$ python3 -q
>>> import numpy as np
>>> np.set_printoptions(suppress=True, linewidth=200)
>>> def tidy(a):
...     return np.round(a, 2) + 0
... 
>>> mat = np.load("w.npy")
>>> print(mat)
[[ 1 -2  4]
 [ 1 -1  1]
 [ 1  0  0]
 [ 1  1  1]
 [ 1  2  4]
 [ 1  3  9]
 [ 1  4 16]
 [ 1  5 25]
 [ 1  6 36]
 [ 1  7 49]
 [ 1  8 64]]
>>> B = np.c_[mat[:, :1] @ np.array([[3]]), np.array([-4, -4, -8, -4, 7, 0, 2, -9, -7, -5, 7])]
>>> B
array([[ 3, -4],
       [ 3, -4],
       [ 3, -8],
       [ 3, -4],
       [ 3,  7],
       [ 3,  0],
       [ 3,  2],
       [ 3, -9],
       [ 3, -7],
       [ 3, -5],
       [ 3,  7]])
>>> tidy(np.linalg.lstsq(mat, B[:, 0])[0])
array([3., 0., 0.])
>>> C2 = mat.T @ mat
>>> tidy(np.linalg.svd(mat, compute_uv=False) ** 2)
array([8982.88,   20.47,    5.64])
>>> print(np.diag(C2))
[  11  209 8789]
>>> np.allclose(C2, C2.T)
True
>>> C2
array([[  11,   33,  209],
       [  33,  209, 1287],
       [ 209, 1287, 8789]])
>>> tidy(np.linalg.eigvalsh(C2)[::-1])
array([8982.88,   20.47,    5.64])
>>> np.trace(C2), (mat ** 2).sum()
(np.int64(9009), np.int64(9009))
>>> left, sig, Vh = np.linalg.svd(mat, full_matrices=False)
>>> tidy(np.abs(Vh[0]))
array([0.02, 0.15, 0.99])
>>> print(tidy(Vh @ Vh.T))
[[1. 0. 0.]
 [0. 1. 0.]
 [0. 0. 1.]]
>>> tidy(np.sqrt((sig ** 2).sum())), tidy(np.linalg.norm(mat))
(np.float64(94.92), np.float64(94.92))
>>> tidy(left.T @ left)
array([[1., 0., 0.],
       [0., 1., 0.],
       [0., 0., 1.]])
>>> print(tidy(np.cumsum(sig ** 2) / np.sum(sig ** 2)))
[1. 1. 1.]
>>> B = np.array([[3, 2], [0, 1], [0, 0]])
>>> M = np.kron(np.eye(3, dtype=int), B)
>>> M
array([[3, 2, 0, 0, 0, 0],
       [0, 1, 0, 0, 0, 0],
       [0, 0, 0, 0, 0, 0],
       [0, 0, 3, 2, 0, 0],
       [0, 0, 0, 1, 0, 0],
       [0, 0, 0, 0, 0, 0],
       [0, 0, 0, 0, 3, 2],
       [0, 0, 0, 0, 0, 1],
       [0, 0, 0, 0, 0, 0]])
>>> th = np.radians(135)
>>> Rm = np.eye(6)
>>> Rm[2, 2] = Rm[0, 0] = np.cos(th)
>>> Rm[2, 0], Rm[0, 2] = -np.sin(th), np.sin(th)
>>> tidy(Rm)
array([[-0.71,  0.  ,  0.71,  0.  ,  0.  ,  0.  ],
       [ 0.  ,  1.  ,  0.  ,  0.  ,  0.  ,  0.  ],
       [-0.71,  0.  , -0.71,  0.  ,  0.  ,  0.  ],
       [ 0.  ,  0.  ,  0.  ,  1.  ,  0.  ,  0.  ],
       [ 0.  ,  0.  ,  0.  ,  0.  ,  1.  ,  0.  ],
       [ 0.  ,  0.  ,  0.  ,  0.  ,  0.  ,  1.  ]])
>>> B = M @ Rm.T
>>> tidy(np.linalg.det(Rm)), tidy(np.trace(Rm))
(np.float64(1.0), np.float64(2.59))
>>> tidy(B)
array([[-2.12,  2.  , -2.12,  0.  ,  0.  ,  0.  ],
       [ 0.  ,  1.  ,  0.  ,  0.  ,  0.  ,  0.  ],
       [ 0.  ,  0.  ,  0.  ,  0.  ,  0.  ,  0.  ],
       [ 2.12,  0.  , -2.12,  2.  ,  0.  ,  0.  ],
       [ 0.  ,  0.  ,  0.  ,  1.  ,  0.  ,  0.  ],
       [ 0.  ,  0.  ,  0.  ,  0.  ,  0.  ,  0.  ],
       [ 0.  ,  0.  ,  0.  ,  0.  ,  3.  ,  2.  ],
       [ 0.  ,  0.  ,  0.  ,  0.  ,  0.  ,  1.  ],
       [ 0.  ,  0.  ,  0.  ,  0.  ,  0.  ,  0.  ]])
>>> print(tidy(np.abs(B - M).max(axis=0)))
[5.12 0.   5.12 0.   0.   0.  ]
>>> np.allclose(np.linalg.norm(M, axis=1), np.linalg.norm(B, axis=1))
True
